% ipython --no-banner

In [1]: import numpy as np

In [2]: import numpy.linalg as la

In [3]: np.set_printoptions(suppress=True, linewidth=160)

In [4]: E = np.load("x.npy")

In [5]: print(E)
[[0 1 0 1]
 [1 0 0 1]
 [0 0 0 0]
 [1 1 0 0]]

In [6]: evals, vecs = la.eigh(E)

In [7]: x = np.array([2, 8, 6, -3])

In [8]: print(round(float(x @ E @ x / (x @ x)), 3), round(float(evals[0]), 3), np.round(evals[-1], 3))
-0.248 -1.0 2.0

In [9]: print(np.abs(E).sum(axis=1).max(), np.round(np.abs(evals).max(), 3))
2 2.0

In [10]: print(x @ E @ x)
-28

In [11]: print((np.sign(vecs[:, -1].round(6)) == np.sign(vecs[0, -1].round(6))).astype(int))
[1 1 0 1]

In [12]: print(np.round(vecs * np.maximum(evals, 0) @ vecs.T, 3))
[[0.667 0.667 0.    0.667]
 [0.667 0.667 0.    0.667]
 [0.    0.    0.    0.   ]
 [0.667 0.667 0.    0.667]]

In [13]: print(np.round(la.eigvalsh(E[1:, 1:]), 3))
[-1.  0.  1.]

In [14]: evals, vecs = la.eigh(E)

In [15]: print((evals > 1e-8).sum(), (evals < -1e-8).sum())
1 2

In [16]: print(np.round(vecs.T @ vecs, 3) + 0)
[[1. 0. 0. 0.]
 [0. 1. 0. 0.]
 [0. 0. 1. 0.]
 [0. 0. 0. 1.]]

In [17]: print(np.round(vecs @ np.diag(evals) @ vecs.T, 3) + 0)
[[0. 1. 0. 1.]
 [1. 0. 0. 1.]
 [0. 0. 0. 0.]
 [1. 1. 0. 0.]]

In [18]: print(np.unique(evals.round(6) + 0, return_counts=True)[1])
[2 1 1]

In [19]: K = np.load("layer15.npy")

In [20]: print(K)
[[-0.5  0.4 -1.4  1.   0.1  0.2 -1.3 -0.5 -0.1]
 [-2.7  1.1  1.3  0.6  1.7  1.2  0.9  0.  -1.1]
 [ 0.4 -1.6  1.  -0.5 -2.2 -0.8 -0.2 -0.6  0.2]
 [ 0.2  1.3  0.   1.2 -0.3 -1.1 -2.3 -1.4  1.1]
 [ 0.7 -0.8  1.7  2.5  1.  -2.1  1.   1.3  0.4]]

In [21]: C2 = K.T @ K

In [22]: print(np.round(la.eigvalsh(C2)[::-1], 3) + 0)
[22.317 19.338 14.837  5.424  1.703  0.     0.     0.     0.   ]

In [23]: print(np.allclose(C2, C2.T))
True

In [24]: print(np.round(np.diag(C2), 3))
[8.23 6.26 7.54 9.3  8.83 7.74 8.83 4.26 2.63]

In [25]: print(la.matrix_rank(C2))
5

In [26]: A = np.loadtxt("w.csv", delimiter=",")

In [27]: print(A)
[[ 1.604  2.176  4.573 -6.051  2.874  5.102 -0.703 -0.611]
 [ 4.81   5.063 -4.283  1.557 -4.621 -2.154 -2.099 -0.264]
 [-4.483  0.724  5.155  0.858  1.981  5.153 -3.365  3.206]
 [-3.599 -4.349 -0.594 -1.992 -3.514  6.327  0.625  3.323]
 [ 6.943 -1.921  2.418  0.826  0.431  2.849  5.672  1.049]
 [ 3.603 -4.544  7.42  -1.797  0.489 -0.953  2.552 -0.651]
 [-3.999  1.25   0.165 -1.719 -8.453 -2.207  0.536 -1.687]
 [-2.623 -6.741 -4.796  4.442  0.868 -0.374 -2.013  0.042]
 [-4.418 -6.428 -1.922  3.106 -1.047  1.292  4.614 -1.326]
 [ 1.048  2.587  7.616 -3.106 -2.742 -2.47  -3.257 -0.572]
 [ 2.376 -3.823 -3.795  0.148 -0.128  0.317  6.933 -4.139]
 [-0.565  3.587 -3.415 -2.813  3.652 -1.526 -4.002  5.963]
 [ 5.591  1.127  3.894  3.009 -6.207  1.442 -1.622 -0.168]
 [ 0.734  1.927 -0.8    3.984 -4.593 -0.434  5.715  5.029]
 [-2.306 -1.616 -7.601  1.822 -2.489 -0.218  4.973  0.046]
 [-0.858 -0.417  2.146 -5.432 -2.812 -0.647 -0.573 -7.505]
 [ 0.856 -2.8    1.282 -1.648 -3.677 -1.761  6.773  4.956]
 [-4.657 -6.496 -1.147  4.685 -0.071  0.418 -1.265  3.327]
 [-2.898  7.996  1.145  1.354 -2.515  3.916  0.714  1.535]
 [-5.871  2.504 -3.549 -0.711  4.414  3.196 -3.287 -2.381]
 [ 2.572  1.921  3.4    0.586  6.049  4.458  4.281 -1.734]
 [ 5.949 -0.505 -0.013 -2.998 -3.771 -3.756 -3.948 -3.383]
 [-2.466 -5.41  -2.403 -3.529 -2.067  6.05  -2.185  0.878]
 [ 0.332 -1.855 -5.576  7.078  2.385 -2.766  1.359 -0.274]
 [-0.905 -2.526 -3.755  3.747 -1.807  7.829  0.169 -0.265]
 [-0.493  4.555  6.61  -2.451 -1.084  1.392  4.43  -2.562]
 [-1.559  3.745 -0.111 -3.333  5.949  2.256  4.403  3.543]
 [-1.152 -2.636 -5.957  0.895 -0.881  2.257 -0.061  7.04 ]
 [ 2.496 -0.302  1.84   3.088 -0.389  2.768 -8.327 -1.899]
 [-1.422  1.036  1.602  0.727 -3.608 -4.025 -7.85   1.722]
 [ 0.648 -1.869  5.235  6.646  0.725 -0.008  3.606  3.314]
 [ 4.301  1.644 -3.695  3.58   3.207  3.606  4.545  2.895]
 [ 3.639  2.602 -3.105 -2.13  -0.974 -1.145  3.157  7.321]
 [-6.656 -2.261 -1.875  1.19  -4.017  3.275 -4.239  0.909]
 [-7.083 -0.231  4.032 -3.715  2.716  2.79  -1.386  1.624]
 [-4.333 -2.645  2.566 -0.352  1.447 -5.262 -5.744  2.178]]

In [28]: Q, R = la.qr(A)

In [29]: print(np.round(Q.T @ Q, 3) + 0)
[[1. 0. 0. 0. 0. 0. 0. 0.]
 [0. 1. 0. 0. 0. 0. 0. 0.]
 [0. 0. 1. 0. 0. 0. 0. 0.]
 [0. 0. 0. 1. 0. 0. 0. 0.]
 [0. 0. 0. 0. 1. 0. 0. 0.]
 [0. 0. 0. 0. 0. 1. 0. 0.]
 [0. 0. 0. 0. 0. 0. 1. 0.]
 [0. 0. 0. 0. 0. 0. 0. 1.]]

In [30]: print(Q.shape, R.shape)
(36, 8) (8, 8)

In [31]: print(np.allclose(R.T @ R, A.T @ A))
True

In [32]: print(round(abs(R[0, 0]), 3), np.round(la.norm(A[:, 0]), 3))
21.891 21.891

In [33]: print(np.trace(Q @ Q.T))
8.0
